% ipython --no-banner

In [1]: import numpy as np

In [2]: from numpy import linalg as LA

In [3]: np.set_printoptions(suppress=True, linewidth=100)

In [4]: def rd(a):
   ...:     return np.round(a, 3) + 0
   ...: 

In [5]: other = np.array([[5, -3, -4, 4], [5, -7, -6, 8], [6, 2, 0, -2], [3, -7, 5, -9]])

In [6]: other[-1] = other[0]

In [7]: arr = other + 0.05 * np.eye(4)

In [8]: print(arr)
[[ 5.05 -3.   -4.    4.  ]
 [ 5.   -6.95 -6.    8.  ]
 [ 6.    2.    0.05 -2.  ]
 [ 5.   -3.   -4.    4.05]]

In [9]: print(rd(LA.norm(arr, 1)), rd(LA.norm(arr, np.inf)))
21.05 25.95

In [10]: print(rd(LA.norm(arr[3] - arr[1])))
5.933

In [11]: print(rd(LA.norm(arr, axis=1)))
[ 8.155 13.164  6.633  8.149]

In [12]: print(rd(LA.norm(arr[3], 1)), rd(LA.norm(arr[3], np.inf)))
16.05 5.0

In [13]: print(LA.norm(arr, axis=1).argmax())
1

In [14]: print(rd(LA.norm(arr, "nuc")))
25.031

In [15]: print(rd(LA.eigvals(arr).sum().real))
2.2

In [16]: print(rd(np.poly(arr)))
[ 1.    -2.2    4.315 35.584 -1.79 ]

In [17]: Uu, sig, Vh = LA.svd(arr)

In [18]: print(rd(sig))
[17.316  7.07   0.622  0.023]

In [19]: other = Uu[:, :3] @ np.diag(sig[:3]) @ Vh[:3]

In [20]: print(LA.matrix_rank(arr, rtol=0.05))
2

In [21]: print(rd(LA.norm(arr - other, 2)), rd(sig[3]))
0.023 0.023

In [22]: print(rd(LA.norm(arr - other) / LA.norm(arr)))
0.001

In [23]: print(rd(other))
[[ 5.051 -2.991 -3.993  4.012]
 [ 5.    -6.95  -6.     8.   ]
 [ 6.     2.     0.05  -2.   ]
 [ 4.999 -3.008 -4.007  4.038]]

In [24]: F = np.array([[16, -8, -4], [-8, 4, 2], [-4, 2, 1]])

In [25]: # symmetric, so the eigenvalues are real

In [26]: vals, evecs = LA.eigh(F)

In [27]: x0 = np.array([3, -3, -3])

In [28]: print(rd(x0 @ F @ x0 / (x0 @ x0)), rd(vals[0]), vals[-1])
16.333 0.0 21.0

In [29]: print(np.abs(F).sum(axis=1).max(), np.abs(vals).max())
28 21.0

In [30]: print(rd(evecs * np.abs(vals) @ evecs.T))
[[16. -8. -4.]
 [-8.  4.  2.]
 [-4.  2.  1.]]

In [31]: print(x0 @ F @ x0)
441

In [32]: print(rd(evecs * np.maximum(vals, 0) @ evecs.T))
[[16. -8. -4.]
 [-8.  4.  2.]
 [-4.  2.  1.]]
